$ python -q
>>> import numpy as np
>>> from numpy import linalg as LA
>>> np.set_printoptions(precision=2, suppress=True, linewidth=100)
>>> rnd = lambda a: np.round(a, 2) + 0
>>> out = np.array([[2, 1, 1, 0], [1, 0, 0, 0], [1, 1, 2, 1], [2, 2, 0, 2]])
>>> F = np.triu(out, 1)
>>> F
array([[0, 1, 1, 0],
       [0, 0, 0, 0],
       [0, 0, 0, 1],
       [0, 0, 0, 0]])
>>> assert F == F.T
Traceback (most recent call last):
  File "<python-input-7>", line 1, in <module>
    assert F == F.T
           ^^^^^^^^
ValueError: The truth value of an array with more than one element is ambiguous. Use a.any() or a.all()
>>> np.trace(F)
np.int64(0)
>>> LA.matrix_power(F, 4)
array([[0, 0, 0, 0],
       [0, 0, 0, 0],
       [0, 0, 0, 0],
       [0, 0, 0, 0]])
>>> (F - F.T) / 2
array([[ 0. ,  0.5,  0.5,  0. ],
       [-0.5,  0. ,  0. ,  0. ],
       [-0.5,  0. ,  0. ,  0.5],
       [ 0. ,  0. , -0.5,  0. ]])
>>> out = np.array([[-4, 1, -5], [5, 5, 3]])
>>> basis = np.kron(out, F)
>>> basis.shape
(8, 12)
>>> LA.matrix_rank(F - F[0, 0] * np.eye(4))
np.int64(2)
>>> np.prod(np.diag(F)), rnd(LA.det(F))
(np.int64(0), np.float64(0.0))
>>> gram = F.T @ F
>>> (F @ F.T).shape
(4, 4)
>>> LA.matrix_rank(gram)
np.int64(2)
>>> np.diag(gram)
array([0, 1, 1, 1])
>>> np.allclose(gram, gram.T)
True
>>> T = np.stack([F, -1 * F, F[::-1]])
>>> rnd(LA.norm(T, axis=(1, 2)))
array([1.73, 1.73, 1.73])
>>> (T @ F.T).shape
(3, 4, 4)
>>> LA.matrix_rank(T.reshape(3, -1))
np.int64(2)
>>> M = np.load("sample3.npy")
>>> rnd(M)
array([[-0.16,  0.31,  0.93,  0.1 ],
       [-0.61, -0.15, -0.14,  0.77],
       [-0.77, -0.09, -0.03, -0.63],
       [-0.12,  0.94, -0.33,  0.03]])
>>> # columns are unit length and at right angles
>>> rnd(LA.det(M[::-1]))
np.float64(-1.0)
>>> rnd(np.einsum("ii->", M))
np.float64(-0.32)
>>> rnd(np.kron(np.eye(2, dtype=int), M))
array([[-0.16,  0.31,  0.93,  0.1 ,  0.  ,  0.  ,  0.  ,  0.  ],
       [-0.61, -0.15, -0.14,  0.77,  0.  ,  0.  ,  0.  ,  0.  ],
       [-0.77, -0.09, -0.03, -0.63,  0.  ,  0.  ,  0.  ,  0.  ],
       [-0.12,  0.94, -0.33,  0.03,  0.  ,  0.  ,  0.  ,  0.  ],
       [ 0.  ,  0.  ,  0.  ,  0.  , -0.16,  0.31,  0.93,  0.1 ],
       [ 0.  ,  0.  ,  0.  ,  0.  , -0.61, -0.15, -0.14,  0.77],
       [ 0.  ,  0.  ,  0.  ,  0.  , -0.77, -0.09, -0.03, -0.63],
       [ 0.  ,  0.  ,  0.  ,  0.  , -0.12,  0.94, -0.33,  0.03]])
>>> rnd(LA.det(M.T))
np.float64(-1.0)
>>> rnd(np.poly(M))
array([ 1.  ,  0.32,  0.  , -0.32, -1.  ])
